% python3 -q
>>> import numpy as np
>>> import numpy.linalg as la
>>> np.set_printoptions(precision=3, suppress=True, linewidth=160, floatmode="fixed")
>>> rd = lambda a: np.round(a, 3) + 0
>>> A = np.loadtxt("m.csv", delimiter=",")
>>> print(A)
[[ 2.471 -1.144  0.972 -0.231  0.767]
 [-0.774  1.729  0.398  1.817 -1.396]
 [-1.232  1.347 -1.791 -1.425  0.656]
 [-2.228 -0.740  1.545 -0.613  0.852]
 [-0.881 -1.322 -0.608  1.810 -1.682]
 [-1.437 -0.733 -1.248  1.797  1.269]
 [ 0.132  1.923 -0.223  2.190  0.661]
 [ 1.055  1.261 -0.236  2.442  0.524]
 [ 1.574 -0.292 -1.905 -0.907  1.408]
 [-0.666 -1.212  0.210 -0.436 -2.618]
 [ 1.045  1.790  2.167 -0.006 -0.081]
 [ 0.510  1.695  1.386 -1.899  0.583]
 [ 0.596  0.425  2.493  0.305 -1.468]
 [-0.765  2.025 -0.829 -1.619  1.003]
 [-0.948  1.787  0.223  0.550  2.134]
 [-1.742 -0.072 -1.569 -0.531 -1.794]
 [-2.057 -0.748  0.370 -1.933 -0.581]
 [-1.172 -0.229  2.283  1.424  0.578]
 [ 0.200  2.492  0.092 -1.593  0.455]
 [ 0.553 -0.801 -0.618  0.876  2.627]
 [-1.680 -0.097  2.359 -0.774  0.059]
 [-1.395  0.827  2.131 -0.273 -1.325]
 [ 0.851  2.142  0.255 -1.592  1.043]
 [ 1.411 -1.830 -1.264 -1.417  0.233]]
>>> th = np.radians(135)
>>> Rm = np.eye(5)
>>> Rm[3, 3] = Rm[0, 0] = np.cos(th)
>>> Rm[3, 0], Rm[0, 3] = -np.sin(th), np.sin(th)
>>> print(rd(Rm))
[[-0.707  0.000  0.000  0.707  0.000]
 [ 0.000  1.000  0.000  0.000  0.000]
 [ 0.000  0.000  1.000  0.000  0.000]
 [-0.707  0.000  0.000 -0.707  0.000]
 [ 0.000  0.000  0.000  0.000  1.000]]
>>> out = A @ Rm.T
>>> print(np.allclose(la.norm(A, axis=1), la.norm(out, axis=1)))
True
>>> print(np.allclose(A @ A.T, out @ out.T))
True
>>> print(rd(la.svd(A, compute_uv=False)), rd(la.svd(out, compute_uv=False)))
[7.521 7.387 6.663 5.918 5.045] [7.521 7.387 6.663 5.918 5.045]
